$ python3 -q
>>> import numpy as np
>>> np.set_printoptions(precision=2, suppress=True, linewidth=160)
>>> mat = np.load("m.npy")
>>> mat
array([[ 0.9 , -0.09,  0.24,  0.16],
       [-0.09,  0.92,  0.21,  0.14],
       [ 0.24,  0.21,  0.44, -0.38],
       [ 0.16,  0.14, -0.38,  0.74]])
>>> # applying it twice changes nothing
>>> rng = np.random.default_rng(739473)
>>> out = mat + rng.integers(-2, 3, (4, 3)) @ rng.integers(-2, 3, (3, 4))
>>> out
array([[ 2.9 ,  1.91, -1.76, -1.84],
       [ 1.91,  0.92, -1.79, -3.86],
       [-1.76,  4.21,  6.44, -4.38],
       [ 2.16, -5.86, -5.38, -0.26]])
>>> np.linalg.matrix_rank(out - mat, tol=1e-8)
np.int64(3)
>>> np.round(np.linalg.svd(out - mat, compute_uv=False), 2) + 0
array([11.17,  6.38,  3.53,  0.  ])
>>> round(np.linalg.det(mat[::-1]), 2)
np.float64(-0.0)
>>> round(float(np.linalg.det(2 * mat)), 2), round(float(np.linalg.det(mat)), 2)
(-0.0, -0.0)
>>> left, sigma, vt = np.linalg.svd(mat)
>>> vecs = vt[:(sigma > 1e-8).sum()]
>>> x = mat[3] + -2 * mat[2] + rng.integers(2) * np.eye(4)[2]
>>> x
array([-0.31, -0.28, -0.26,  1.5 ])
>>> np.diag(vecs.T @ vecs)
array([0.9 , 0.92, 0.44, 0.74])
>>> np.linalg.matrix_rank(np.vstack([mat, x]))
np.int64(4)
>>> np.round(np.linalg.norm(x - vecs.T @ vecs @ x), 2)
np.float64(0.75)
>>> out = np.array([[5, 0, 3, 5], [0, 0, 1, 1]])
>>> E = out.T @ out
>>> E
array([[25,  0, 15, 25],
       [ 0,  0,  0,  0],
       [15,  0, 10, 16],
       [25,  0, 16, 26]])
>>> # splits into 2 blocks
>>> left, sigma, vt = np.linalg.svd(E)
>>> np.argmax(sigma[:-1] / (sigma[1:] + 1e-6)) + 1
np.int64(2)
>>> out = left[:, :2] @ np.diag(sigma[:2]) @ vt[:2]
>>> np.linalg.matrix_rank(out)
np.int64(2)
>>> np.round(np.linalg.norm(E - out) / np.linalg.norm(E), 2)
np.float64(0.0)
>>> [round(float(x), 2) for x in np.linalg.svd(E, compute_uv=False)[:3]]
[60.1, 0.9, 0.0]
>>> np.argsort(-np.linalg.norm(E, axis=0).round(6), kind="stable")[:3]
array([3, 0, 2])
>>> round(np.linalg.norm(E, 2) / np.linalg.norm(E), 2)
np.float64(1.0)
>>> w, vecs = np.linalg.eigh(E)
>>> np.round(vecs.T @ E @ vecs, 2) + 0
array([[ 0. ,  0. ,  0. ,  0. ],
       [ 0. ,  0. ,  0. ,  0. ],
       [ 0. ,  0. ,  0.9,  0. ],
       [ 0. ,  0. ,  0. , 60.1]])
>>> np.linalg.eigvalsh(E + 5 * np.eye(4))
array([ 5. ,  5. ,  5.9, 65.1])
>>> np.round(vecs @ np.diag(w) @ vecs.T, 2) + 0
array([[25.,  0., 15., 25.],
       [ 0.,  0.,  0.,  0.],
       [15.,  0., 10., 16.],
       [25.,  0., 16., 26.]])
>>> np.round(np.abs(vecs[:, -1]), 2) + 0
array([0.64, 0.  , 0.4 , 0.66])
>>> np.round(np.linalg.svd(E, compute_uv=False), 2) + 0
array([60.1,  0.9,  0. ,  0. ])
>>> (w > 1e-8).sum(), (w < -1e-8).sum()
(np.int64(2), np.int64(0))
>>> round(float(w.sum()), 2), np.trace(E)
(61.0, np.int64(61))
>>> np.allclose(E, E.T)
True
>>> (E + E.T) / 2
array([[25.,  0., 15., 25.],
       [ 0.,  0.,  0.,  0.],
       [15.,  0., 10., 16.],
       [25.,  0., 16., 26.]])
>>> (E - E.T) / 2
array([[0., 0., 0., 0.],
       [0., 0., 0., 0.],
       [0., 0., 0., 0.],
       [0., 0., 0., 0.]])
>>> np.round(np.linalg.det(E), 2)
np.float64(0.0)
>>> round(float(np.abs(np.linalg.eigvals(E)).max()), 2)
60.1
>>> np.trace(E)
np.int64(61)
>>> out = E + rng.integers(-2, 3, (4, 2)) @ rng.integers(-2, 3, (2, 4))
>>> out
array([[19, -2,  9, 29],
       [ 2,  0,  2,  0],
       [13, -2,  8, 20],
       [24, -1, 15, 28]])
>>> np.round(np.linalg.svd(out - E, compute_uv=False), 2) + 0
array([11.22,  3.04,  0.  ,  0.  ])
>>> np.abs(out - E).sum(axis=1)
array([18,  4, 10,  5])
>>> feats = np.array([[-2.0, 1.0, 1.0], [1.0, -2.0, 1.0], [1.0, 1.0, -2.0]])
>>> w, vecs = np.linalg.eigh(feats)
>>> x = np.array([2, 3, 2])
>>> round(x @ feats @ x / (x @ x), 2), w[0], round(w[-1], 2)
(np.float64(-0.12), np.float64(-3.0), np.float64(0.0))
>>> np.abs(feats).sum(axis=1).max(), np.abs(w).max()
(np.float64(4.0), np.float64(3.0))
>>> np.round(vecs * np.maximum(w, 0) @ vecs.T, 2) + 0
array([[0., 0., 0.],
       [0., 0., 0.],
       [0., 0., 0.]])
>>> x @ feats @ x
np.float64(-2.0)
>>> vecs * np.abs(w) @ vecs.T
array([[ 2., -1., -1.],
       [-1.,  2., -1.],
       [-1., -1.,  2.]])
>>> J = np.load("layer19.npy")
>>> J
array([[  1.73,  -9.98,  -7.16],
       [ -5.94,  -1.99, -11.  ],
       [  9.94,  -9.6 ,   4.49]])
>>> J @ J
array([[  -8.9 ,   71.33,   65.24],
       [-107.8 ,  168.84,   15.03],
       [ 118.85, -123.2 ,   54.59]])
>>> np.trace(J)
np.float64(4.23)
>>> (J - J.T) / 2
array([[ 0.  , -2.02, -8.55],
       [ 2.02,  0.  , -0.7 ],
       [ 8.55,  0.7 ,  0.  ]])
>>> round(np.linalg.det(J), 2)
np.float64(76.97)
>>> np.sort(np.abs(np.linalg.eigvals(J)))
array([ 0.82,  7.5 , 12.55])
>>> np.round(np.abs(np.linalg.eigvals(J)).max(), 2)
np.float64(12.55)
>>> w1 = np.array([[8, 1, 0, 5], [8, 4, 7, 7], [3, 8, 7, 4]])
>>> beta = np.array([0, 0, 3, 2])
>>> hid = np.maximum(J @ w1 + beta, 0)
>>> (hid > 0).astype(int)
array([[0, 0, 0, 0],
       [0, 0, 0, 0],
       [1, 1, 0, 1]])
>>> np.linalg.matrix_rank(hid)
np.int64(1)
>>> (hid > 0).mean(axis=0)
array([0.33, 0.33, 0.  , 0.33])
>>> C = np.array([[7, 9], [-4, 6], [-3, 2], [0, 4]])
>>> hid @ C
array([[  0.  ,   0.  ],
       [  0.  ,   0.  ],
       [ 83.49, 200.31]])
>>> (hid @ C).round(6).argmax(axis=1)
array([0, 0, 1])
>>> M = np.load("arr.npy")
>>> M
array([[ 0.4 ,  0.83, -0.12, -0.36],
       [ 0.83, -0.17,  0.17,  0.5 ],
       [-0.12,  0.17,  0.98, -0.07],
       [-0.36,  0.5 , -0.07,  0.79]])
>>> # symmetric, so the eigenvalues are real
>>> x = np.array([3, 3, -3, 0])
>>> target = M @ x
>>> target
array([ 4.07,  1.5 , -2.79,  0.64])
>>> np.round(np.linalg.solve(M, M[:, 2]), 2) + 0
array([0., 0., 1., 0.])
>>> np.round(np.linalg.solve(M.T, M[2]), 2) + 0
array([0., 0., 1., 0.])
>>> np.round(np.linalg.solve(M, -1 * target), 2) + 0
array([-3., -3.,  3.,  0.])
>>> np.linalg.solve(M, target + M[:, 3])
array([ 3.,  3., -3.,  1.])
>>> W0 = np.array([[1, 5], [3, 15], [2, 10]])
>>> W0
array([[ 1,  5],
       [ 3, 15],
       [ 2, 10]])
>>> # column 1 is much longer than the rest
>>> rank = np.linalg.matrix_rank(W0)
>>> rank
np.int64(1)
>>> N = np.linalg.svd(W0)[2][rank:].T
>>> np.linalg.matrix_rank(W0.T @ W0), np.linalg.matrix_rank(W0 @ W0.T)
(np.int64(1), np.int64(1))
>>> [int(np.linalg.matrix_rank(W0[:, :j + 1])) for j in range(2)]
[1, 1]
>>> N @ N.T
array([[ 0.96, -0.19],
       [-0.19,  0.04]])
>>> W0 @ N
array([[0.],
       [0.],
       [0.]])
>>> N[:, 0] / N[np.abs(N[:, 0]).round(6).argmax(), 0]
array([ 1. , -0.2])
>>> left, sigma, vt = np.linalg.svd(W0)
>>> vecs = vt[:(sigma > 1e-8).sum()]
>>> x = W0[1] + -3 * W0[2] + rng.integers(2) * np.eye(2)[1]
>>> x
array([ -3., -15.])
>>> np.allclose(vecs.T @ vecs @ x, x)
True
>>> np.linalg.matrix_rank(np.vstack([W0, x]))
np.int64(1)
>>> A = rng.normal(size=(14, 3))
>>> A = 3 * A / np.linalg.norm(A, axis=1, keepdims=True)
>>> A
array([[ 2.83, -0.43,  0.89],
       [ 1.21,  1.7 ,  2.16],
       [-1.44,  2.15,  1.52],
       [ 0.35,  2.44,  1.7 ],
       [ 0.35, -2.8 , -1.02],
       [-2.28,  0.67,  1.83],
       [ 1.13,  0.67, -2.7 ],
       [ 2.96,  0.1 , -0.49],
       [-1.41,  1.31, -2.3 ],
       [ 1.15, -2.53,  1.12],
       [-2.66, -0.94, -1.01],
       [ 1.  , -2.79,  0.44],
       [ 2.37, -0.6 ,  1.74],
       [ 0.39,  0.58, -2.92]])
>>> d = np.linalg.norm(A[:, None] - A[None], axis=-1)
>>> d.shape
(14, 14)
>>> np.flatnonzero(d[12] < d.mean() / 2)
array([ 0, 12])
>>> np.linalg.matrix_rank(d ** 2)
np.int64(4)
>>> d[:5, :5]
array([[0.  , 2.96, 5.03, 3.89, 3.93],
       [2.96, 0.  , 2.76, 1.22, 5.57],
       [5.03, 2.76, 0.  , 1.82, 5.84],
       [3.89, 1.22, 1.82, 0.  , 5.91],
       [3.93, 5.57, 5.84, 5.91, 0.  ]])
>>> x = np.array([1, -3, 1])
>>> np.linalg.norm(A @ x) <= np.linalg.norm(A, 2) * np.linalg.norm(x) + 1e-9
np.True_
>>> np.einsum("ij,j->i", A, x)
array([ 5.  , -1.74, -6.37, -5.28,  7.72, -2.47, -3.57,  2.16, -7.65,  9.87, -0.87,  9.82,  5.9 , -4.28])
>>> A @ x
array([ 5.  , -1.74, -6.37, -5.28,  7.72, -2.47, -3.57,  2.16, -7.65,  9.87, -0.87,  9.82,  5.9 , -4.28])
>>> A @ np.eye(3)[1]
array([-0.43,  1.7 ,  2.15,  2.44, -2.8 ,  0.67,  0.67,  0.1 ,  1.31, -2.53, -0.94, -2.79, -0.6 ,  0.58])
>>> np.sign((A @ x).round(6))
array([ 1., -1., -1., -1.,  1., -1., -1.,  1., -1.,  1., -1.,  1.,  1., -1.])
>>> K = np.array([[-13.33, 26.21, 14.72],
...     [-7.51, 15.62, 8.57],
...     [-4.03, 9.03, 5.03],
...     [-0.7, 2.11, 1.62],
...     [-0.53, 1.71, 1.42],
...     [-0.04, 0.28, 0.48],
...     [-0.04, 0.26, 0.45],
...     [-0.01, -0.08, -0.38],
...     [-0.02, -0.1, -0.63],
...     [-0.04, -0.11, -1.1],
...     [-0.04, -0.11, -1.42],
...     [0.01, -0.13, -2.57],
...     [0.25, -0.3, -4.43],
...     [0.44, -0.47, -5.52],
...     [0.55, -0.56, -6.03],
...     [1.55, -1.57, -10.07],
...     [3.17, -3.35, -15.3],
...     [4.43, -4.8, -18.93],
...     [6.03, -6.68, -23.27]])
>>> Xs = K - K.mean(axis=0)
>>> vecs = np.linalg.svd(Xs)[2][:2]
>>> out = Xs - Xs @ vecs.T @ vecs
>>> round(np.linalg.norm(out) / np.linalg.norm(Xs), 2)
np.float64(0.02)
>>> np.linalg.norm(out, axis=1).round(6).argmax()
np.int64(2)
